% python3 -q
>>> import numpy as np
>>> import numpy.linalg as la
>>> np.set_printoptions(precision=2, suppress=True, linewidth=200)
>>> data = np.array([[0, -1, 1, -3, -1],
...     [-1, 1, -1, 2, 1],
...     [0, 3, -3, -1, 0],
...     [0, -1, 1, -3, -1],
...     [3, -3, 1, -2, -2],
...     [3, 1, 2, -1, 3]])
>>> # row 3 repeats row 0
>>> B = data / np.sqrt((data ** 2).mean(axis=1, keepdims=True))
>>> la.matrix_rank(data - data.mean(axis=1, keepdims=True))
np.int64(4)
>>> P = data @ la.solve(data.T @ data, data.T)
>>> np.diag(P)
array([0.5, 1. , 1. , 0.5, 1. , 1. ])
>>> B = np.c_[data[:, :1] @ np.array([[4]]), np.array([1, 0, 2, 0, 1, 2])]
>>> B
array([[ 0,  1],
       [-4,  0],
       [ 0,  2],
       [ 0,  0],
       [12,  1],
       [12,  2]])
>>> print(np.round(la.lstsq(data, B[:, 0])[0], 2) + 0)
[4. 0. 0. 0. 0.]
>>> print(la.matrix_rank(np.c_[data, B]))
6
>>> x = np.array([3, -4, -1, -2, 4])
>>> h = np.maximum(data @ x, 0)
>>> data.T @ h
array([ 99, -41,  60, -79,   9])
>>> np.maximum(data @ x, 0) - np.maximum(-data @ x, 0)
array([ 5, -6, -7,  5, 16, 17])
>>> np.maximum(data @ (3 * x), 0)
array([15,  0,  0, 15, 48, 51])
>>> print(h)
[ 5  0  0  5 16 17]
>>> np.flatnonzero(h > 1e-9)
array([0, 3, 4, 5])
>>> r0, v = data[0], data[4]
>>> r0 @ v
np.int64(12)
>>> pr = (r0 @ v) / (r0 @ r0) * r0
>>> pr
array([ 0., -1.,  1., -3., -1.])
>>> np.outer(r0, v)
array([[ 0,  0,  0,  0,  0],
       [-3,  3, -1,  2,  2],
       [ 3, -3,  1, -2, -2],
       [-9,  9, -3,  6,  6],
       [-3,  3, -1,  2,  2]])
>>> feats = np.load("x.npy")
>>> feats
array([[15, 20, 17, 18,  2,  7, 11],
       [21, 38, 35, 14, 18,  5, 13],
       [12, 23, 20,  0, 11,  0,  5],
       [16, 33, 30, 12, 16,  4, 10],
       [11, 28, 25, 10, 14,  3,  7],
       [23, 28, 25, 18,  6,  7, 15],
       [ 5, 22, 19,  2, 13,  0,  2],
       [14, 21, 18,  8,  6,  2,  8],
       [22, 41, 38, 16, 20,  6, 14],
       [21, 32, 29, 10, 13,  3, 12],
       [ 4, 17, 14,  8,  7,  2,  3],
       [19, 36, 33, 18, 16,  7, 13],
       [ 3,  8,  5, 10,  0,  3,  3],
       [ 5, 12,  9,  2,  3,  0,  2],
       [ 6, 25, 22, 16, 12,  6,  6],
       [ 7, 20, 17,  6,  9,  1,  4],
       [ 7, 18, 15, 18,  4,  7,  7],
       [19, 40, 37, 14, 21,  5, 12],
       [ 8, 27, 24,  0, 17,  0,  3],
       [12, 19, 16,  4,  6,  0,  6],
       [14, 31, 28, 12, 15,  4,  9],
       [11, 22, 19,  6,  9,  1,  6],
       [14, 23, 20,  0, 10,  0,  6],
       [20, 35, 32, 16, 15,  6, 13]])
>>> z = feats[:, 0] > np.median(feats[:, 0])
>>> r0 = feats[z].mean(axis=0) - feats[~z].mean(axis=0)
>>> round((((feats - feats.mean(axis=0)) @ r0 > 0) == z).mean(), 2)
np.float64(0.83)
>>> ((feats - feats.mean(axis=0)) @ r0 > 0).astype(int)
array([0, 1, 0, 1, 1, 1, 0, 0, 1, 1, 0, 1, 0, 0, 0, 0, 0, 1, 0, 0, 1, 0, 0, 1])
>>> z.astype(int)
array([1, 1, 0, 1, 0, 1, 0, 1, 1, 1, 0, 1, 0, 0, 0, 0, 0, 1, 0, 0, 1, 0, 1, 1])
>>> G = np.cov(feats, rowvar=False)
>>> np.median(feats, axis=0)
array([13. , 24. , 21. , 10. , 11.5,  3. ,  7. ])
>>> feats.std(axis=0)
array([6.16, 8.48, 8.48, 6.15, 5.7 , 2.61, 4.06])
>>> np.argsort(-feats.std(axis=0).round(6), kind="stable")
array([1, 2, 0, 3, 4, 6, 5])
>>> np.polyfit(feats[:, 0], feats[:, 1], 1)
array([ 1.12, 11.42])
>>> np.round(la.eigvalsh(G)[::-1], 2) + 0
array([226.78,  44.89,  15.47,   0.18,   0.07,   0.  ,   0.  ])
>>> Xs = feats - feats.mean(axis=0)
>>> left, s, Vh = la.svd(Xs, full_matrices=False)
>>> (np.sign(left[:, 0]) == np.sign(left[0, 0])).astype(int)
array([1, 0, 1, 0, 0, 0, 1, 1, 0, 0, 1, 0, 1, 1, 1, 1, 1, 0, 1, 1, 0, 1, 1, 0])
>>> X = np.loadtxt("m.csv", delimiter=",")
>>> X
array([[80.,  3., -1.,  3.,  0., -2.,  1.],
       [-3., 20.,  1.,  1.,  0.,  2.,  3.],
       [-2., -3., 47., -3., -2.,  3.,  2.],
       [ 1.,  2., -3., 38.,  0., -1., -1.],
       [ 0., -3.,  0.,  1., 18., -2., -2.],
       [-3.,  2., -2.,  1., -3., 37., -3.],
       [ 1.,  2.,  1., -2., -3., -2., 47.]])
>>> W1 = np.array([[0, 2, 2],
...     [1, 0, 0],
...     [0, 3, 3],
...     [3, 1, 1],
...     [3, 1, 3],
...     [1, 1, 2],
...     [3, 0, 3]])
>>> c = np.array([-2, -1, -3])
>>> act = np.maximum(X @ W1 + c, 0)
>>> la.matrix_rank(act)
np.int64(3)
>>> act
array([[ 11., 157., 156.],
       [ 32.,   0.,   8.],
       [  0., 134., 137.],
       [110.,  29.,  23.],
       [ 44.,  16.,  42.],
       [ 22.,  22.,  42.],
       [124.,   0., 128.]])
>>> (act > 0).mean(axis=0)
array([0.86, 0.71, 1.  ])
>>> (act > 0).astype(int)
array([[1, 1, 1],
       [1, 0, 1],
       [0, 1, 1],
       [1, 1, 1],
       [1, 1, 1],
       [1, 1, 1],
       [1, 0, 1]])
>>> cent = np.array([[-4, 5], [9, -9], [-3, -3]])
>>> act @ cent
array([[  901., -1826.],
       [ -152.,   136.],
       [  795., -1617.],
       [ -248.,   220.],
       [ -158.,   -50.],
       [  -16.,  -214.],
       [ -880.,   236.]])
>>> rng = np.random.default_rng(530)
>>> z = rng.permutation(7)
>>> z
array([4, 5, 3, 2, 0, 1, 6])
>>> B = X[z][:, z]
>>> print(np.sort(np.abs(la.eigvals(B))))
[18.52 18.52 37.08 37.78 45.79 49.19 80.16]
>>> cent = np.array([[0, 2, 1, 2, 2, 0], [1, 2, 0, 2, 0, 2]])
>>> W0 = rng.normal(size=(37, 2)) @ cent + np.array([0, 2, 1, 1, 0, 1])
>>> W0.round(2) + 0
array([[-1.68,  0.  ,  1.68, -1.  ,  1.35, -2.36],
       [-1.44, -3.77, -0.45, -4.77, -2.9 , -1.88],
       [ 0.32,  1.79,  0.58,  0.79, -0.85,  1.64],
       [-1.63, -0.6 ,  1.33, -1.6 ,  0.67, -2.27],
       [ 0.2 ,  1.11,  0.35,  0.11, -1.29,  1.4 ],
       [-1.53, -2.6 ,  0.23, -3.6 , -1.54, -2.06],
       [ 0.83,  3.97,  1.16,  2.97,  0.32,  2.65],
       [-0.13,  1.78,  1.02,  0.78,  0.03,  0.74],
       [ 0.35,  1.33,  0.32,  0.33, -1.36,  1.69],
       [-0.78,  0.85,  1.2 , -0.15,  0.4 , -0.55],
       [-0.57, -0.12,  0.51, -1.12, -0.98, -0.14],
       [-1.91, -1.25,  1.28, -2.25,  0.56, -2.81],
       [ 0.24,  4.53,  2.02,  3.53,  2.05,  1.48],
       [-0.39,  0.26,  0.52, -0.74, -0.95,  0.21],
       [ 0.01,  1.51,  0.75,  0.51, -0.51,  1.02],
       [-0.72, -0.4 ,  0.52, -1.4 , -0.96, -0.44],
       [-0.59,  3.57,  2.37,  2.57,  2.74, -0.17],
       [-0.49,  2.57,  1.78,  1.57,  1.56,  0.01],
       [ 0.59,  3.53,  1.18,  2.53,  0.35,  2.18],
       [ 1.06,  6.24,  2.06,  5.24,  2.11,  3.13],
       [-0.26,  2.46,  1.49,  1.46,  0.98,  0.48],
       [ 0.95,  2.63,  0.37,  1.63, -1.26,  2.89],
       [ 2.01,  7.14,  1.56,  6.14,  1.12,  5.02],
       [-1.44, -2.52,  0.18, -3.52, -1.63, -1.89],
       [-0.42, -0.09,  0.38, -1.09, -1.25,  0.15],
       [ 0.2 ,  3.94,  1.77,  2.94,  1.54,  1.41],
       [-0.24,  1.7 ,  1.09,  0.7 ,  0.18,  0.52],
       [-0.03,  1.25,  0.66,  0.25, -0.68,  0.94],
       [-2.38, -2.15,  1.31, -3.15,  0.61, -3.76],
       [ 0.06,  0.35,  0.12, -0.65, -1.76,  1.12],
       [ 1.39,  3.95,  0.58,  2.95, -0.84,  3.79],
       [ 0.38,  3.54,  1.39,  2.54,  0.77,  1.77],
       [-0.09,  1.1 ,  0.64,  0.1 , -0.71,  0.81],
       [-0.21,  1.51,  0.96,  0.51, -0.07,  0.59],
       [ 1.26,  6.03,  1.75,  5.03,  1.51,  3.52],
       [-0.88,  0.09,  0.92, -0.91, -0.16, -0.75],
       [ 0.86,  5.58,  1.93,  4.58,  1.86,  2.72]])
>>> B = np.array([[-1, 2, 7],
...     [8, 6, -5],
...     [0, 4, 4],
...     [-1, -3, 5],
...     [0, 0, 7],
...     [2, 9, -9]])
>>> np.vstack([W0, B.T]).shape
(40, 6)
